$ python -q
>>> import numpy as np
>>> import numpy.linalg as la
>>> np.set_printoptions(precision=2, suppress=True, linewidth=100, floatmode="fixed")
>>> tidy = lambda a: np.round(a, 2) + 0
>>> W0 = np.load("dump.npy")
>>> W0
array([[ 4,  5,  6,  3],
       [ 9, 10, 11,  8],
       [ 5,  6,  7,  4]])
>>> def softmax(z):
...     e = np.exp(z - z.max(axis=-1, keepdims=True))
...     return e / e.sum(axis=-1, keepdims=True)
... 
>>> tidy(softmax(10 * W0[1]))
array([0.00, 0.00, 1.00, 0.00])
>>> tidy(softmax(W0[1]))
array([0.09, 0.24, 0.64, 0.03])
>>> S = W0 @ W0.T / np.sqrt(4)
>>> softmax(S).round(6).argmax(axis=1)
array([1, 1, 1])
>>> tidy(softmax(S + np.triu(np.full(S.shape, -np.inf), 1)))
array([[1.00, 0.00, 0.00],
       [0.00, 1.00, 0.00],
       [0.00, 1.00, 0.00]])
>>> W = np.array([[6, 7, 6, 9, 0], [3, 4, 5, 2, 8], [1, 2, 7, 4, 9], [3, 4, 3, 4, 0]])
>>> b = np.array([9, -7, 5, -3, -6])
>>> H = np.maximum(W0 @ W + b, 0)
>>> (H > 0).mean(axis=0)
array([1.00, 1.00, 1.00, 1.00, 1.00])
>>> la.matrix_rank(H)
np.int64(2)
>>> C = np.array([[5, 0], [0, 5], [1, 1], [1, 9], [5, 6]])
>>> (H @ C).round(6).argmax(axis=1)
array([1, 1, 1])
>>> W @ C
array([[ 45, 122],
       [ 62,  91],
       [ 61, 107],
       [ 22,  59]])
>>> K = np.load("case18.npy")
>>> K
array([[-5.00,  4.00,  0.00],
       [ 4.00,  3.00,  4.00],
       [ 0.00,  4.00,  1.00]])
>>> evals, vecs = la.eig(K)
>>> tidy(np.sort(la.eigvals(la.inv(K))))
array([-1.00, -0.14,  0.14])
>>> tidy(K @ vecs[:, 0] - evals[0] * vecs[:, 0])
array([0.00, 0.00, 0.00])
>>> tidy(np.sort(la.eigvals(K.T)))
array([-7.00, -1.00,  7.00])
>>> tidy(np.prod(evals))
np.float64(49.0)
>>> vec = np.array([9, 8, 1])
>>> y = K @ vec
>>> b, lr = np.zeros(3), 1 / la.norm(K, 2) ** 2
>>> for i in range(200):
...     b -= lr * K.T @ (K @ b - y)
...     if i % 50 == 0: print(i, round(la.norm(K @ b - y), 2))
... 
0 6.0
50 2.14
100 0.76
150 0.27
>>> tidy(la.cond(K))
np.float64(7.0)
>>> evals, vecs = la.eigh(K)
>>> vec = np.array([3, 2, -2])
>>> (np.sign(vecs[:, -1].round(6)) == np.sign(vecs[0, -1].round(6))).astype(int)
array([1, 1, 1])
>>> tidy(vec @ K @ vec / (vec @ vec)), tidy(evals[0]), evals[-1]
(np.float64(-0.76), np.float64(-7.0), np.float64(7.0))
>>> vec @ K @ vec
np.float64(-13.0)
>>> m1 = np.abs(np.array([[0, 0, 2, 0, 0],
...     [1, 0, 3, 1, 3],
...     [0, 2, 2, 0, 1],
...     [1, 2, 0, 0, 2],
...     [2, 1, 3, 1, 2]])) + np.eye(5)
>>> m1 = m1 / m1.sum(axis=1, keepdims=True)
>>> tidy(m1)
array([[0.33, 0.00, 0.67, 0.00, 0.00],
       [0.11, 0.11, 0.33, 0.11, 0.33],
       [0.00, 0.33, 0.50, 0.00, 0.17],
       [0.17, 0.33, 0.00, 0.17, 0.33],
       [0.20, 0.10, 0.30, 0.10, 0.30]])
>>> U, s, VT = la.svd(m1)
>>> np.argmax(s[:-1] / (s[1:] + 1e-6)) + 1
np.int64(4)
>>> other = U[:, :4] @ np.diag(s[:4]) @ VT[:4]
>>> tidy(other)
array([[0.33, 0.00, 0.67, 0.00, 0.00],
       [0.11, 0.11, 0.33, 0.10, 0.34],
       [0.00, 0.33, 0.50, 0.00, 0.17],
       [0.17, 0.33, 0.00, 0.16, 0.33],
       [0.20, 0.10, 0.30, 0.11, 0.30]])
>>> la.matrix_rank(other)
np.int64(4)
>>> U, s, VT = la.svd(m1, full_matrices=False)
>>> tidy(s / s[0])
array([1.00, 0.51, 0.27, 0.16, 0.02])
>>> tidy(U.T @ U)
array([[1.00, 0.00, 0.00, 0.00, 0.00],
       [0.00, 1.00, 0.00, 0.00, 0.00],
       [0.00, 0.00, 1.00, 0.00, 0.00],
       [0.00, 0.00, 0.00, 1.00, 0.00],
       [0.00, 0.00, 0.00, 0.00, 1.00]])
>>> np.abs(U[:, 0]).round(6).argmax()
np.int64(0)
>>> tidy(VT @ VT.T)
array([[1.00, 0.00, 0.00, 0.00, 0.00],
       [0.00, 1.00, 0.00, 0.00, 0.00],
       [0.00, 0.00, 1.00, 0.00, 0.00],
       [0.00, 0.00, 0.00, 1.00, 0.00],
       [0.00, 0.00, 0.00, 0.00, 1.00]])
>>> U.shape, s.shape, VT.shape
((5, 5), (5,), (5, 5))
>>> tidy(np.abs(VT[0]))
array([0.32, 0.31, 0.80, 0.12, 0.39])
>>> tidy(la.matrix_power(m1, 100))
array([[0.11, 0.20, 0.41, 0.05, 0.22],
       [0.11, 0.20, 0.41, 0.05, 0.22],
       [0.11, 0.20, 0.41, 0.05, 0.22],
       [0.11, 0.20, 0.41, 0.05, 0.22],
       [0.11, 0.20, 0.41, 0.05, 0.22]])
>>> tidy(m1 @ np.ones(5))
array([1.00, 1.00, 1.00, 1.00, 1.00])
>>> tidy(np.sort(np.abs(la.eigvals(m1)))[::-1])
array([1.00, 0.35, 0.35, 0.13, 0.04])
>>> pr = np.eye(5)[4]
>>> for _ in range(6):
...     pr = pr @ m1
...     print(pr.round(2))
... 
[0.20 0.10 0.30 0.10 0.30]
[0.15 0.17 0.41 0.06 0.21]
[0.12 0.19 0.43 0.05 0.21]
[0.11 0.20 0.42 0.05 0.21]
[0.11 0.20 0.42 0.05 0.22]
[0.11 0.20 0.42 0.05 0.22]
>>> np.argsort(-la.norm(m1, axis=0).round(6), kind="stable")[:3]
array([2, 4, 1])
>>> tidy(la.norm(m1, 2) / la.norm(m1))
np.float64(0.86)
>>> tidy(np.abs(la.svd(m1)[2][-1]))
array([0.22, 0.03, 0.12, 0.92, 0.31])
>>> X = np.load("out3.npy")
>>> X
array([[1, 2, 0, 0],
       [2, 1, 0, 0],
       [0, 0, 1, 2],
       [0, 0, 2, 1]])
>>> other = la.inv(X)
>>> tidy(la.det(X) * la.det(other))
np.float64(1.0)
>>> (np.abs(other) > 1e-9).astype(int)
array([[1, 1, 0, 0],
       [1, 1, 0, 0],
       [0, 0, 1, 1],
       [0, 0, 1, 1]])
>>> tidy(la.slogdet(X)[0])
np.float64(1.0)
>>> other = X[0, 0] * X[1:] - np.outer(X[1:, 0], X[0])
>>> other
array([[ 0, -3,  0,  0],
       [ 0,  0,  1,  2],
       [ 0,  0,  2,  1]])
>>> la.matrix_rank(other), la.matrix_rank(X)
(np.int64(3), np.int64(4))
>>> np.flatnonzero(~other.round(6).any(axis=1))
array([], dtype=int64)
>>> X[:, 0] / X[0, 0]
array([1.00, 2.00, 0.00, 0.00])
>>> [round(float(la.det(X[:i, :i])), 2) + 0 for i in range(1, 5)]
[1.0, -3.0, -3.0, 9.0]
>>> np.all(la.eigvalsh(X) > 0)
np.False_
>>> tidy(la.eigvalsh(X).min())
np.float64(-1.0)
>>> A = np.tanh(np.array([[1.1, 0.9],
...     [-1.4, 0.2],
...     [0.4, 0.3],
...     [0.4, 0.0],
...     [0.5, 0.2],
...     [-1.1, -0.5],
...     [0.7, 1.5],
...     [0.8, 1.9],
...     [-0.6, -0.8],
...     [-0.8, 0.3],
...     [-1.5, 0.5],
...     [1.5, -0.8],
...     [-0.2, 1.3],
...     [-0.2, -1.1],
...     [0.9, -0.8],
...     [0.4, 0.1],
...     [-0.7, -0.8],
...     [1.0, 0.2],
...     [0.4, -0.2],
...     [0.1, -1.2],
...     [1.1, 0.5],
...     [1.6, -1.7],
...     [-1.5, 0.2],
...     [0.1, -0.2],
...     [-0.6, 0.5]]) @ np.array([[0.8, 0.0, -0.5], [-0.6, -1.4, -0.2]]))
>>> tidy(A)
array([[ 0.33, -0.85, -0.62],
       [-0.85, -0.27,  0.58],
       [ 0.14, -0.40, -0.25],
       [ 0.31,  0.00, -0.20],
       [ 0.27, -0.27, -0.28],
       [-0.52,  0.60,  0.57],
       [-0.33, -0.97, -0.57],
       [-0.46, -0.99, -0.65],
       [ 0.00,  0.81,  0.43],
       [-0.68, -0.40,  0.33],
       [-0.91, -0.60,  0.57],
       [ 0.93,  0.81, -0.53],
       [-0.74, -0.95, -0.16],
       [ 0.46,  0.91,  0.31],
       [ 0.83,  0.81, -0.28],
       [ 0.25, -0.14, -0.22],
       [-0.08,  0.81,  0.47],
       [ 0.59, -0.27, -0.49],
       [ 0.41,  0.27, -0.16],
       [ 0.66,  0.93,  0.19],
       [ 0.52, -0.60, -0.57],
       [ 0.98,  0.98, -0.43],
       [-0.87, -0.27,  0.61],
       [ 0.20,  0.27, -0.01],
       [-0.65, -0.60,  0.20]])
>>> evals, vecs = la.eigh(X)
>>> vec = np.array([-1, 0, 5, 0])
>>> tidy(vecs * np.abs(evals) @ vecs.T)
array([[2.00, 1.00, 0.00, 0.00],
       [1.00, 2.00, 0.00, 0.00],
       [0.00, 0.00, 2.00, 1.00],
       [0.00, 0.00, 1.00, 2.00]])
>>> tidy(la.eigvalsh(X[1:, 1:]))
array([-1.00,  1.00,  3.00])
>>> tidy(la.det(X[::-1]))
np.float64(9.0)
>>> other = X / la.norm(X, axis=1, keepdims=True)
>>> cov = other @ other.T
>>> np.argwhere(np.triu(np.abs(cov) > 0.95, 1))
array([], shape=(0, 2), dtype=int64)
>>> tidy(cov[3])
array([0.00, 0.00, 0.80, 1.00])
>>> (cov - 2 * np.eye(4)).round(6).argmax(axis=1)
array([1, 0, 3, 2])
>>> la.matrix_power(X, 3)
array([[13, 14,  0,  0],
       [14, 13,  0,  0],
       [ 0,  0, 13, 14],
       [ 0,  0, 14, 13]])
>>> tidy(la.det(X))
np.float64(9.0)
>>> tidy(np.sort(np.abs(la.eigvals(X))))
array([1.00, 1.00, 3.00, 3.00])
>>> np.allclose(X, X.T)
True
>>> np.trace(X)
np.int64(4)
>>> arr = np.load("x.npy")
>>> arr
array([[ 1.41, -0.41, -0.27],
       [-0.41,  1.41,  0.27],
       [-0.27,  0.27,  1.18]])
>>> evals, vecs = la.eig(arr)
>>> tidy(np.sort(la.eigvals(arr @ arr)))
array([1.00, 1.00, 3.99])
>>> tidy(np.sort(la.eigvals(la.inv(arr))))
array([0.50, 1.00, 1.00])
